$ ipython --no-banner

In [1]: import numpy as np

In [2]: np.set_printoptions(precision=3, suppress=True, linewidth=200, floatmode="fixed")

In [3]: tidy = lambda a: np.round(a, 3) + 0

In [4]: arr = np.load("sample13.npy")

In [5]: print(arr)
[[ 2.000  0.000  0.000  2.000  6.000  6.000  4.000  6.000]
 [ 0.000 -2.000  0.000  0.000  0.000  0.000  0.000  0.000]
 [ 0.000  0.000 -2.000  0.000  0.000  0.000  0.000  0.000]
 [ 2.000  0.000  0.000 -1.000  3.000  3.000  2.000  3.000]
 [ 6.000  0.000  0.000  3.000  7.000  9.000  6.000  9.000]
 [ 6.000  0.000  0.000  3.000  9.000  7.000  6.000  9.000]
 [ 4.000  0.000  0.000  2.000  6.000  6.000  2.000  6.000]
 [ 6.000  0.000  0.000  3.000  9.000  9.000  6.000  7.000]]

In [6]: Y = np.inv(arr)
AttributeError: module 'numpy' has no attribute 'inv'


In [7]: Y = np.linalg.inv(arr)

In [8]: print(tidy(np.linalg.slogdet(arr)[0]))
-1.0

In [9]: print(tidy(arr @ Y))
[[1.000 0.000 0.000 0.000 0.000 0.000 0.000 0.000]
 [0.000 1.000 0.000 0.000 0.000 0.000 0.000 0.000]
 [0.000 0.000 1.000 0.000 0.000 0.000 0.000 0.000]
 [0.000 0.000 0.000 1.000 0.000 0.000 0.000 0.000]
 [0.000 0.000 0.000 0.000 1.000 0.000 0.000 0.000]
 [0.000 0.000 0.000 0.000 0.000 1.000 0.000 0.000]
 [0.000 0.000 0.000 0.000 0.000 0.000 1.000 0.000]
 [0.000 0.000 0.000 0.000 0.000 0.000 0.000 1.000]]

In [10]: print(np.allclose(Y, arr.T))
False

In [11]: print(tidy(np.linalg.inv(Y)))
[[ 2.000  0.000  0.000  2.000  6.000  6.000  4.000  6.000]
 [ 0.000 -2.000  0.000  0.000  0.000  0.000  0.000  0.000]
 [ 0.000  0.000 -2.000  0.000  0.000  0.000  0.000  0.000]
 [ 2.000  0.000  0.000 -1.000  3.000  3.000  2.000  3.000]
 [ 6.000  0.000  0.000  3.000  7.000  9.000  6.000  9.000]
 [ 6.000  0.000  0.000  3.000  9.000  7.000  6.000  9.000]
 [ 4.000  0.000  0.000  2.000  6.000  6.000  2.000  6.000]
 [ 6.000  0.000  0.000  3.000  9.000  9.000  6.000  7.000]]

In [12]: print(tidy(np.linalg.cond(arr)))
17.0

In [13]: print(tidy(Y))
[[-0.441  0.000  0.000  0.029  0.088  0.088  0.059  0.088]
 [ 0.000 -0.500  0.000  0.000  0.000  0.000  0.000  0.000]
 [ 0.000  0.000 -0.500  0.000  0.000  0.000  0.000  0.000]
 [ 0.029  0.000  0.000 -0.485  0.044  0.044  0.029  0.044]
 [ 0.088  0.000  0.000  0.044 -0.368  0.132  0.088  0.132]
 [ 0.088  0.000  0.000  0.044  0.132 -0.368  0.088  0.132]
 [ 0.059  0.000  0.000  0.029  0.088  0.088 -0.441  0.088]
 [ 0.088  0.000  0.000  0.044  0.132  0.132  0.088 -0.368]]

In [14]: print(tidy(np.linalg.det(arr) * Y))
[[1920.000    0.000    0.000 -128.000 -384.000 -384.000 -256.000 -384.000]
 [   0.000 2176.000    0.000    0.000    0.000    0.000    0.000    0.000]
 [   0.000    0.000 2176.000    0.000    0.000    0.000    0.000    0.000]
 [-128.000    0.000    0.000 2112.000 -192.000 -192.000 -128.000 -192.000]
 [-384.000    0.000    0.000 -192.000 1600.000 -576.000 -384.000 -576.000]
 [-384.000    0.000    0.000 -192.000 -576.000 1600.000 -384.000 -576.000]
 [-256.000    0.000    0.000 -128.000 -384.000 -384.000 1920.000 -384.000]
 [-384.000    0.000    0.000 -192.000 -576.000 -576.000 -384.000 1600.000]]

In [15]: W0 = np.load("test14.npy")

In [16]: print(W0)
[[ 2  0  4 -1  0 -2]
 [ 2  4 -4 -1 -2  2]
 [ 2 -2 -4 -1  1  2]
 [-1  0 -2  2  0  4]
 [-1 -2  2  2  4 -4]
 [-1  1  2  2 -2 -4]]

In [17]: np.linalg.determinant(W0)
AttributeError: module 'numpy.linalg' has no attribute 'determinant'


In [18]: print(np.allclose(W0, W0.T))
False

In [19]: W0.inv()
AttributeError: 'numpy.ndarray' object has no attribute 'inv'


In [20]: E = np.array([[0.0, -7.0, -8.0, 3.0],
    ...:     [-7.0, 0.0, 0.0, 0.0],
    ...:     [-8.0, 0.0, 0.0, 0.0],
    ...:     [3.0, 0.0, 0.0, 0.0]])

In [21]: U, sigma, VT = np.linalg.svd(E)

In [22]: print(tidy(sigma))
[11.045 11.045  0.000  0.000]

In [23]: Y = U[:, :2] @ np.diag(sigma[:2]) @ VT[:2]

In [24]: print(tidy(Y))
[[ 0.000 -7.000 -8.000  3.000]
 [-7.000  0.000  0.000  0.000]
 [-8.000  0.000  0.000  0.000]
 [ 3.000  0.000  0.000  0.000]]

In [25]: print(tidy(np.abs(E - Y).max()))
0.0

In [26]: K = np.loadtxt("x.csv", delimiter=",")

In [27]: print(tidy(K))
[[-0.444  0.183 -0.158  0.106 -0.154  0.079 -0.515  0.591  0.123  0.221  0.158]
 [-0.389 -0.105  0.205  0.074  0.671 -0.191 -0.373 -0.305  0.198 -0.107 -0.145]
 [ 0.194 -0.238 -0.393 -0.259 -0.126 -0.157 -0.280  0.061  0.091  0.065 -0.741]
 [ 0.416 -0.364 -0.003 -0.392  0.223  0.193 -0.397  0.193 -0.092 -0.278  0.416]
 [ 0.139  0.221  0.156 -0.242 -0.358 -0.451 -0.151 -0.192  0.625 -0.118  0.232]
 [-0.250  0.253 -0.697 -0.166  0.089 -0.250  0.092 -0.140 -0.229 -0.409  0.208]
 [ 0.389  0.379 -0.321  0.098  0.492  0.219  0.167  0.138  0.458  0.216  0.009]
 [-0.056 -0.260 -0.161  0.479 -0.218  0.395 -0.015 -0.066  0.383 -0.562 -0.062]
 [-0.028  0.332 -0.050 -0.197 -0.177  0.561 -0.361 -0.577 -0.098  0.171 -0.016]
 [ 0.333 -0.154 -0.241  0.591 -0.059 -0.319 -0.322 -0.263 -0.184  0.298  0.239]
 [-0.305 -0.555 -0.282 -0.222 -0.024  0.100  0.258 -0.188  0.295  0.444  0.271]]

In [28]: f = np.array([3, -2, 2, -2, -3, 0, 3, 2, -3, -2, 2])

In [29]: Y = K + np.outer(f, np.eye(11)[9])

In [30]: print(np.linalg.matrix_rank(np.linalg.inv(Y) - np.linalg.inv(K), tol=1e-8))
1
